% ipython --no-banner

In [1]: import numpy as np

In [2]: from numpy import linalg as LA

In [3]: np.set_printoptions(suppress=True, linewidth=120)

In [4]: arr = np.loadtxt("dump.csv", delimiter=",")

In [5]: arr
Out[5]: 
array([[-0.2, -0.8,  0.2],
       [ 0.1,  0.3, -0.1],
       [-0.2, -0.8,  0.2],
       [-0.3, -0.9,  0.3],
       [-0.1, -0.4,  0.1],
       [ 0.1,  0.5, -0.1],
       [ 0.1,  0.3, -0.1],
       [ 0.1,  0.3, -0.1],
       [-0.5, -1. ,  0.5],
       [ 0.1,  0.5, -0.1],
       [ 0.1,  0.5, -0.1],
       [ 0.3,  0.9, -0.3],
       [-0.6, -1. ,  0.6],
       [-0.1, -0.6,  0.1],
       [-0.1, -0.6,  0.1],
       [ 0. ,  0. ,  0. ],
       [ 0.1,  0.4, -0.1],
       [ 0.5,  1. , -0.5],
       [ 0.1,  0.5, -0.1],
       [-0.3, -0.9,  0.3],
       [-0.1, -0.3,  0.1],
       [ 0. ,  0.1,  0. ],
       [-0.1, -0.3,  0.1],
       [-0.5, -1. ,  0.5]])

In [6]: dist = LA.norm(arr[:, None] - arr[None], axis=-1)

In [7]: np.round(LA.norm(arr - arr.mean(axis=0), axis=1), 1)
Out[7]: 
array([0.7, 0.5, 0.7, 0.8, 0.3, 0.7, 0.5, 0.5, 1.1, 0.7, 0.7, 1.2, 1.1, 0.5, 0.5, 0.2, 0.6, 1.4, 0.7, 0.8, 0.2, 0.3,
       0.2, 1.1])

In [8]: np.unravel_index(dist.round(6).argmax(), dist.shape)
Out[8]: (np.int64(12), np.int64(17))

In [9]: dist.mean(axis=1).argmax()
Out[9]: np.int64(17)

In [10]: dist.shape
Out[10]: (24, 24)

In [11]: round(LA.norm(arr, 2) / LA.norm(arr), 1)
Out[11]: np.float64(1.0)

In [12]: LA.matrix_rank(arr, rtol=0.1)
Out[12]: np.int64(2)

In [13]: theta = np.radians(180)

In [14]: R = np.eye(3)

In [15]: R[1, 1] = R[2, 2] = np.cos(theta)

In [16]: R[1, 2], R[2, 1] = -np.sin(theta), np.sin(theta)

In [17]: R.round(1) + 0
Out[17]: 
array([[ 1.,  0.,  0.],
       [ 0., -1.,  0.],
       [ 0.,  0., -1.]])

In [18]: M2 = arr @ R.T

In [19]: np.round(np.abs(M2 - arr).max(axis=0), 1)
Out[19]: array([0. , 2. , 1.2])

In [20]: np.allclose(arr @ arr.T, M2 @ M2.T)
Out[20]: True

In [21]: data = np.array([[-5, -4, -5, -4], [-5, 5, -5, 5], [-5, -4, -5, -4], [-5, 5, -5, 5]])

In [22]: data
Out[22]: 
array([[-5, -4, -5, -4],
       [-5,  5, -5,  5],
       [-5, -4, -5, -4],
       [-5,  5, -5,  5]])

In [23]: r0, v = data[2], data[0]

In [24]: r0 @ v
Out[24]: np.int64(82)

In [25]: p = (r0 @ v) / (r0 @ r0) * r0

In [26]: p
Out[26]: array([-5., -4., -5., -4.])

In [27]: round(float(LA.norm(r0 + v) ** 2 + LA.norm(r0 - v) ** 2), 1)
Out[27]: 328.0

In [28]: (v - p) @ r0
Out[28]: np.float64(0.0)

In [29]: M2 = np.array([[0, 2, 2, -1], [0, -2, -1, -1], [2, 2, 2, -2], [0, 1, 1, 0]])

In [30]: W0 = np.triu(M2)

In [31]: W0
Out[31]: 
array([[ 0,  2,  2, -1],
       [ 0, -2, -1, -1],
       [ 0,  0,  2, -2],
       [ 0,  0,  0,  0]])

In [32]: M2 = np.array([[-1, 3, 4], [5, -1, -9], [-9, 1, -1], [2, 9, -7]])

In [33]: np.vstack([W0, M2.T]).shape
Out[33]: (7, 4)

In [34]: np.einsum("ik,kj->ji", W0, M2)
Out[34]: 
array([[-10,  -3, -22,   0],
       [ -9,  -8, -16,   0],
       [-13,  26,  12,   0]])

In [35]: np.einsum("ij->j", W0)
Out[35]: array([ 0,  0,  3, -4])

In [36]: np.einsum("ik,kj->ij", W0, M2)
Out[36]: 
array([[-10,  -9, -13],
       [ -3,  -8,  26],
       [-22, -16,  12],
       [  0,   0,   0]])

In [37]: LA.matrix_rank(W0 @ M2)
Out[37]: np.int64(3)

In [38]: LA.matrix_rank(W0 - W0[0, 0] * np.eye(4))
Out[38]: np.int64(3)

In [39]: F = np.array([[4, -7, 6, 0], [0, 4, -7, 6], [6, 0, 4, -7], [-7, 6, 0, 4]])

In [40]: r0 = np.array([4, -2, 5, 3])

In [41]: M2 = F + np.outer(r0, np.eye(4)[1])

In [42]: LA.matrix_rank(M2 - F)
Out[42]: np.int64(1)

In [43]: M2
Out[43]: 
array([[ 4., -3.,  6.,  0.],
       [ 0.,  2., -7.,  6.],
       [ 6.,  5.,  4., -7.],
       [-7.,  9.,  0.,  4.]])

In [44]: LA.matrix_rank(LA.inv(M2) - LA.inv(F), tol=1e-8)
Out[44]: np.int64(1)

In [45]: gram = M2.T @ M2

In [46]: gram
Out[46]: 
array([[101., -45.,  48., -70.],
       [-45., 119., -12.,  13.],
       [ 48., -12., 101., -70.],
       [-70.,  13., -70., 101.]])

In [47]: np.round(LA.eigvalsh(gram)[::-1], 1)
Out[47]: array([240.3, 115.8,  45.7,  20.2])

In [48]: (M2 @ M2.T).shape
Out[48]: (4, 4)

In [49]: Uu, s, Vt = LA.svd(F, full_matrices=False)

In [50]: np.round(Uu.T @ F @ Vt.T, 1) + 0
Out[50]: 
array([[17. ,  0. ,  0. ,  0. ],
       [ 0. ,  7.3,  0. ,  0. ],
       [ 0. ,  0. ,  7.3,  0. ],
       [ 0. ,  0. ,  0. ,  3. ]])

In [51]: np.round(Vt @ Vt.T, 1) + 0
Out[51]: 
array([[1., 0., 0., 0.],
       [0., 1., 0., 0.],
       [0., 0., 1., 0.],
       [0., 0., 0., 1.]])

In [52]: np.allclose(Uu * s @ Vt, F)
Out[52]: True

In [53]: np.round(Uu.T @ Uu, 1) + 0
Out[53]: 
array([[1., 0., 0., 0.],
       [0., 1., 0., 0.],
       [0., 0., 1., 0.],
       [0., 0., 0., 1.]])

In [54]: np.abs(Uu[:, 0]).round(6).argmax()
Out[54]: np.int64(0)

In [55]: round(np.sqrt((s ** 2).sum()), 1), round(LA.norm(F), 1)
Out[55]: (np.float64(20.1), np.float64(20.1))

In [56]: s.round(1)
Out[56]: array([17. ,  7.3,  7.3,  3. ])

In [57]: vec = np.array([6, 1, 6, 3])

In [58]: y = F @ vec

In [59]: y
Out[59]: array([ 53, -20,  39, -24])

In [60]: np.round(LA.solve(F, -1 * y), 1)
Out[60]: array([-6., -1., -6., -3.])

In [61]: np.round(LA.solve(F, F[:, 3]), 1)
Out[61]: array([-0.,  0., -0.,  1.])

In [62]: np.round(LA.solve(F, y), 1)
Out[62]: array([6., 1., 6., 3.])

In [63]: J = np.array([[14.0, 12.0, 0.0, 9.0, 3.0],
    ...:     [12.0, 21.0, 0.0, 12.0, 4.0],
    ...:     [0.0, 0.0, 5.0, 0.0, 0.0],
    ...:     [9.0, 12.0, 0.0, 14.0, 3.0],
    ...:     [3.0, 4.0, 0.0, 3.0, 6.0]])

In [64]: evals, V = LA.eigh(J)

In [65]: vec = np.array([-1, -1, -2, -1, -2])

In [66]: (np.sign(V[:, -1].round(6)) == np.sign(V[0, -1].round(6))).astype(int)
Out[66]: array([1, 1, 0, 1, 1])

In [67]: np.round(V * np.sqrt(evals) @ V.T, 1) + 0
Out[67]: 
array([[3.3, 1.4, 0. , 1.1, 0.4],
       [1.4, 4.1, 0. , 1.4, 0.5],
       [0. , 0. , 2.2, 0. , 0. ],
       [1.1, 1.4, 0. , 3.3, 0.4],
       [0.4, 0.5, 0. , 0.4, 2.4]])

In [68]: M2 = np.array([[0, 4], [-3, 5]])

In [69]: W2 = np.array([[-2]])

In [70]: X = np.block([[M2, np.zeros((2, 1))], [np.zeros((1, 2)), W2]])

In [71]: X
Out[71]: 
array([[ 0.,  4.,  0.],
       [-3.,  5.,  0.],
       [ 0.,  0., -2.]])

In [72]: Q, V = LA.qr(X[:, :2])[0], LA.qr(X[:, 2:])[0]

In [73]: s = LA.svd(Q.T @ V, compute_uv=False)

In [74]: round(float(LA.norm(Q @ Q.T - V @ V.T, 2)), 1)
Out[74]: 1.0

In [75]: (s > 0.9).sum()
Out[75]: np.int64(0)

In [76]: s
Out[76]: array([0.])

In [77]: np.degrees(np.arccos(s.clip(0, 1)))
Out[77]: array([90.])

In [78]: M2 = LA.inv(X)

In [79]: np.allclose(M2, X.T)
Out[79]: False

In [80]: X @ M2
Out[80]: 
array([[1., 0., 0.],
       [0., 1., 0.],
       [0., 0., 1.]])

In [81]: M2.round(1)
Out[81]: 
array([[ 0.4, -0.3, -0. ],
       [ 0.2,  0. ,  0. ],
       [-0. , -0. , -0.5]])

In [82]: np.round(LA.det(X) * M2, 1)
Out[82]: 
array([[-10.,   8.,   0.],
       [ -6.,  -0.,  -0.],
       [  0.,   0.,  12.]])

In [83]: round(LA.cond(X), 1)
Out[83]: np.float64(3.9)

In [84]: np.round(LA.inv(M2), 1) + 0
Out[84]: 
array([[ 0.,  4.,  0.],
       [-3.,  5.,  0.],
       [ 0.,  0., -2.]])

In [85]: E = np.loadtxt("mat.csv", delimiter=",")

In [86]: E
Out[86]: 
array([[4., 0., 3., 5., 3., 0.],
       [0., 4., 0., 3., 5., 3.],
       [3., 0., 4., 0., 3., 5.],
       [5., 3., 0., 4., 0., 3.],
       [3., 5., 3., 0., 4., 0.],
       [0., 3., 5., 3., 0., 4.]])

In [87]: [round(float(LA.det(E[:i, :i])), 2) + 0 for i in range(1, 7)]
Out[87]: [4.0, 16.0, 28.0, -351.0, 720.0, 43200.0]

In [88]: np.round(LA.eigvalsh(E).min(), 1)
Out[88]: np.float64(-4.0)

In [89]: rng = np.random.default_rng(156)

In [90]: z = rng.permutation(6)

In [91]: M2 = E[:, z] * rng.choice([-1, 1], 6)

In [92]: M2
Out[92]: 
array([[-3., -4., -5., -0.,  0.,  3.],
       [-5., -0., -3., -4.,  3.,  0.],
       [-3., -3., -0., -0.,  5.,  4.],
       [-0., -5., -4., -3.,  3.,  0.],
       [-4., -3., -0., -5.,  0.,  3.],
       [-0., -0., -3., -3.,  4.,  5.]])

In [93]: Uu, _, Vt = LA.svd(E.T @ M2)

In [94]: np.round(Uu @ Vt, 1) + 0
Out[94]: 
array([[ 0., -1.,  0.,  0.,  0.,  0.],
       [ 0.,  0.,  0., -1.,  0.,  0.],
       [ 0.,  0.,  0.,  0.,  0.,  1.],
       [ 0.,  0., -1.,  0.,  0.,  0.],
       [-1.,  0.,  0.,  0.,  0.,  0.],
       [ 0.,  0.,  0.,  0.,  1.,  0.]])

In [95]: np.round(LA.lstsq(E, M2)[0], 1) + 0
Out[95]: 
array([[ 0., -1.,  0.,  0.,  0.,  0.],
       [ 0.,  0.,  0., -1.,  0.,  0.],
       [ 0.,  0.,  0.,  0.,  0.,  1.],
       [ 0.,  0., -1.,  0.,  0.,  0.],
       [-1.,  0.,  0.,  0.,  0.,  0.],
       [ 0.,  0.,  0.,  0.,  1.,  0.]])

In [96]: evals, V = LA.eigh(E)

In [97]: vec = np.array([5, -8, -6, -8, 7, -3])

In [98]: np.abs(E).sum(axis=1).max(), np.abs(evals).max()
Out[98]: (np.float64(15.0), np.float64(15.0))

In [99]: evals, V = LA.eigh(E)

In [100]: np.abs(V[:, -1]).round(6).argmax()
Out[100]: np.int64(0)

In [101]: np.unique(evals.round(6) + 0, return_counts=True)[1]
Out[101]: array([2, 1, 2, 1])

In [102]: np.round(V @ np.diag(evals) @ V.T, 1) + 0
Out[102]: 
array([[4., 0., 3., 5., 3., 0.],
       [0., 4., 0., 3., 5., 3.],
       [3., 0., 4., 0., 3., 5.],
       [5., 3., 0., 4., 0., 3.],
       [3., 5., 3., 0., 4., 0.],
       [0., 3., 5., 3., 0., 4.]])

In [103]: A = np.array([[1, 0, 0, 0, 0, 0],
     ...:     [2, 0, 0, 0, 0, 0],
     ...:     [0, 2, 0, 0, 0, 0],
     ...:     [1, 1, 1, 0, 0, 0],
     ...:     [1, 1, 1, 2, 0, 0],
     ...:     [0, 0, 0, 0, 1, 1]])

In [104]: A
Out[104]: 
array([[1, 0, 0, 0, 0, 0],
       [2, 0, 0, 0, 0, 0],
       [0, 2, 0, 0, 0, 0],
       [1, 1, 1, 0, 0, 0],
       [1, 1, 1, 2, 0, 0],
       [0, 0, 0, 0, 1, 1]])

In [105]: r0, v = A[0], A[1]

In [106]: r0 @ r0
Out[106]: np.int64(1)

In [107]: r0 @ v
Out[107]: np.int64(2)

In [108]: p = (r0 @ v) / (r0 @ r0) * r0

In [109]: round(LA.norm(r0 + v) ** 2 + LA.norm(r0 - v) ** 2, 1)
Out[109]: np.float64(10.0)

In [110]: LA.matrix_rank(np.outer(r0, v))
Out[110]: np.int64(1)

In [111]: Uu, s, Vt = LA.svd(A)

In [112]: V = Vt[:(s > 1e-8).sum()]

In [113]: vec = A[4] + -1 * A[0] + rng.integers(2) * np.eye(6)[3]

In [114]: vec
Out[114]: array([0., 1., 1., 3., 0., 0.])

In [115]: np.allclose(V.T @ V @ vec, vec)
Out[115]: True

In [116]: round(LA.norm(vec - V.T @ V @ vec), 1)
Out[116]: np.float64(0.0)

In [117]: np.round(np.diag(V.T @ V), 1)
Out[117]: array([1. , 1. , 1. , 1. , 0.5, 0.5])

In [118]: T = np.stack([A, -3 * A, A[::-1]])

In [119]: (T @ A.T).shape
Out[119]: (3, 6, 6)

In [120]: np.round(LA.det(T), 1)
Out[120]: array([0., 0., 0.])

In [121]: np.round(LA.norm(T, axis=(1, 2)), 1)
Out[121]: array([ 4.6, 13.7,  4.6])

In [122]: LA.matrix_power(A, 3)
Out[122]: 
array([[ 1,  0,  0,  0,  0,  0],
       [ 2,  0,  0,  0,  0,  0],
       [ 4,  0,  0,  0,  0,  0],
       [ 7,  0,  0,  0,  0,  0],
       [13,  4,  0,  0,  0,  0],
       [ 6,  5,  3,  2,  1,  1]])

In [123]: np.trace(A)
Out[123]: np.int64(2)

In [124]: np.round(np.sort(np.abs(LA.eigvals(A))), 1)
Out[124]: array([0., 0., 0., 0., 1., 1.])

In [125]: np.allclose(A, A.T)
Out[125]: False

In [126]: round(float(LA.det(A)), 1)
Out[126]: 0.0
